% ipython --no-banner

In [1]: import numpy as np

In [2]: from numpy import linalg as LA

In [3]: np.set_printoptions(precision=3, suppress=True, linewidth=160)

In [4]: m1 = np.load("case14.npy")

In [5]: m1
Out[5]: 
array([[-3,  0,  3,  0],
       [-2, -2,  2,  2],
       [12,  0, -3,  0],
       [ 8,  8, -2, -2]])

In [6]: vec = np.array([1, 2, 0, 2])

In [7]: h = np.maximum(m1 @ vec, 0)

In [8]: h
Out[8]: array([ 0,  0, 12, 20])

In [9]: m1 * (h > 1e-9)[:, None]
Out[9]: 
array([[ 0,  0,  0,  0],
       [ 0,  0,  0,  0],
       [12,  0, -3,  0],
       [ 8,  8, -2, -2]])

In [10]: other = m1[0, 0] * m1[1:] - np.outer(m1[1:, 0], m1[0])

In [11]: other
Out[11]: 
array([[  0,   6,   0,  -6],
       [  0,   0, -27,   0],
       [  0, -24, -18,   6]])

In [12]: LA.matrix_rank(other), LA.matrix_rank(m1)
Out[12]: (np.int64(3), np.int64(4))

In [13]: P = np.triu(np.array([[2, 1, -2, 0], [-2, 2, -2, -2], [2, 0, 0, 1], [-1, -1, -2, -1]]), 1) + np.eye(4)

In [14]: other = P @ m1 @ LA.inv(P)

In [15]: round(float(LA.det(other)), 3)
Out[15]: 324.0

In [16]: np.trace(other), np.trace(m1)
Out[16]: (np.float64(-10.0), np.int64(-10))

In [17]: other
Out[17]: 
array([[-29.,  27.,   7.,  49.],
       [-42.,  24., -24.,  78.],
       [ 20., -12.,  11., -37.],
       [  8.,   0.,  14., -16.]])

In [18]: np.poly(other)
Out[18]: array([   1.,   10.,  -15., -180.,  324.])

In [19]: vec = np.array([-3, 0, 1, -3])

In [20]: target = m1 @ vec

In [21]: target
Out[21]: array([ 12,   2, -39, -20])

In [22]: np.round(LA.solve(m1, target + m1[:, 3]), 3) + 0
Out[22]: array([-3.,  0.,  1., -2.])

In [23]: LA.solve(m1, m1[:, 1])
Out[23]: array([0., 1., 0., 0.])
